% ipython --no-banner

In [1]: import numpy as np

In [2]: np.set_printoptions(suppress=True, linewidth=160)

In [3]: arr = np.load("mat.npy")

In [4]: print(arr)
[[-8 -1 -9]
 [-1  2 -1]
 [-9 -1 -8]]

In [5]: print([round(float(np.linalg.det(arr[:i, :i])), 2) + 0 for i in range(1, 4)])
[-8.0, -17.0, -36.0]

In [6]: print(np.all(np.linalg.eigvalsh(arr) > 0))
False

In [7]: try:
   ...:     np.linalg.cholesky(arr)
   ...: except np.linalg.LinAlgError as e:
   ...:     print(e)
   ...: 
Matrix is not positive definite

In [8]: print(np.round(np.linalg.eigvalsh(arr).min(), 2))
-17.1

In [9]: K = np.loadtxt("a.csv", delimiter=",")

In [10]: print(K)
[[0. 2. 6.]
 [0. 0. 0.]
 [0. 1. 3.]]

In [11]: x = np.array([0, 3, -1])

In [12]: print(np.sign((K @ x).round(6)))
[0. 0. 0.]

In [13]: print((K @ x).argmax())
0

In [14]: print((K * x).sum(axis=1))
[0. 0. 0.]

In [15]: print(np.linalg.norm(K @ x) <= np.linalg.norm(K, 2) * np.linalg.norm(x) + 1e-9)
True

In [16]: rng = np.random.default_rng(130)

In [17]: idx = rng.permutation(3)

In [18]: print(idx)
[2 1 0]

In [19]: B = K[idx][:, idx]

In [20]: print(np.diag(B))
[3. 0. 0.]

In [21]: print(B)
[[3. 1. 0.]
 [0. 0. 0.]
 [6. 2. 0.]]

In [22]: print(np.round(np.sort(np.abs(np.linalg.eigvals(B))), 2))
[0. 0. 3.]

In [23]: print(np.trace(B))
3.0

In [24]: print(np.allclose(B, K))
False

In [25]: print(round(float(np.linalg.eigvals(K).sum().real), 2))
3.0

In [26]: print(np.round(np.linalg.det(K.T), 2))
0.0

In [27]: print(np.einsum("ij,ji->", K, K))
9.0

In [28]: print(np.kron(np.eye(2, dtype=int), K))
[[0. 2. 6. 0. 0. 0.]
 [0. 0. 0. 0. 0. 0.]
 [0. 1. 3. 0. 0. 0.]
 [0. 0. 0. 0. 2. 6.]
 [0. 0. 0. 0. 0. 0.]
 [0. 0. 0. 0. 1. 3.]]

In [29]: print(np.poly(K))
[ 1. -3.  0.  0.]

In [30]: Uu, sv, Vt = np.linalg.svd(K)

In [31]: print(np.argmax(sv[:-1] / (sv[1:] + 1e-6)) + 1)
1

In [32]: B = Uu[:, :1] @ np.diag(sv[:1]) @ Vt[:1]

In [33]: print(round(float(np.linalg.norm(K - B, 2)), 2), np.round(sv[1], 2))
0.0 0.0

In [34]: print(np.linalg.matrix_rank(B))
1

In [35]: print(np.linalg.matrix_rank(K, rtol=0.05))
1

In [36]: print(B.round(2))
[[0. 2. 6.]
 [0. 0. 0.]
 [0. 1. 3.]]

In [37]: print(np.round(np.linalg.norm(K - B) / np.linalg.norm(K), 2))
0.0

In [38]: print(np.round(np.abs(K - B).max(), 2))
0.0
